% ipython --no-banner

In [1]: import numpy as np

In [2]: from numpy import linalg as LA

In [3]: np.set_printoptions(precision=2, suppress=True, linewidth=100)

In [4]: mat = np.load("layer10.npy")

In [5]: mat
Out[5]: 
array([[ 0.15,  0.09, -0.09,  0.03,  0.09, -0.03, -0.22,  0.15, -0.15,  0.09],
       [ 0.09,  0.06, -0.06,  0.02,  0.06, -0.02, -0.13,  0.09, -0.09,  0.06],
       [-0.09, -0.06,  0.06, -0.02, -0.06,  0.02,  0.13, -0.09,  0.09, -0.06],
       [ 0.03,  0.02, -0.02,  0.01,  0.02, -0.01, -0.04,  0.03, -0.03,  0.02],
       [ 0.09,  0.06, -0.06,  0.02,  0.06, -0.02, -0.13,  0.09, -0.09,  0.06],
       [-0.03, -0.02,  0.02, -0.01, -0.02,  0.01,  0.04, -0.03,  0.03, -0.02],
       [-0.22, -0.13,  0.13, -0.04, -0.13,  0.04,  0.3 , -0.22,  0.22, -0.13],
       [ 0.15,  0.09, -0.09,  0.03,  0.09, -0.03, -0.22,  0.15, -0.15,  0.09],
       [-0.15, -0.09,  0.09, -0.03, -0.09,  0.03,  0.22, -0.15,  0.15, -0.09],
       [ 0.09,  0.06, -0.06,  0.02,  0.06, -0.02, -0.13,  0.09, -0.09,  0.06]])

In [6]: r = LA.matrix_rank(mat)

In [7]: r
Out[7]: np.int64(1)

In [8]: N = LA.svd(mat)[2][r:].T

In [9]: [int(LA.matrix_rank(mat[:i])) for i in range(1, len(mat) + 1)]
Out[9]: [1, 1, 1, 1, 1, 1, 1, 1, 1, 1]

In [10]: [int(LA.matrix_rank(np.delete(mat, i, axis=0))) for i in range(10)]
Out[10]: [1, 1, 1, 1, 1, 1, 1, 1, 1, 1]

In [11]: np.allclose(mat @ N, 0)
Out[11]: True
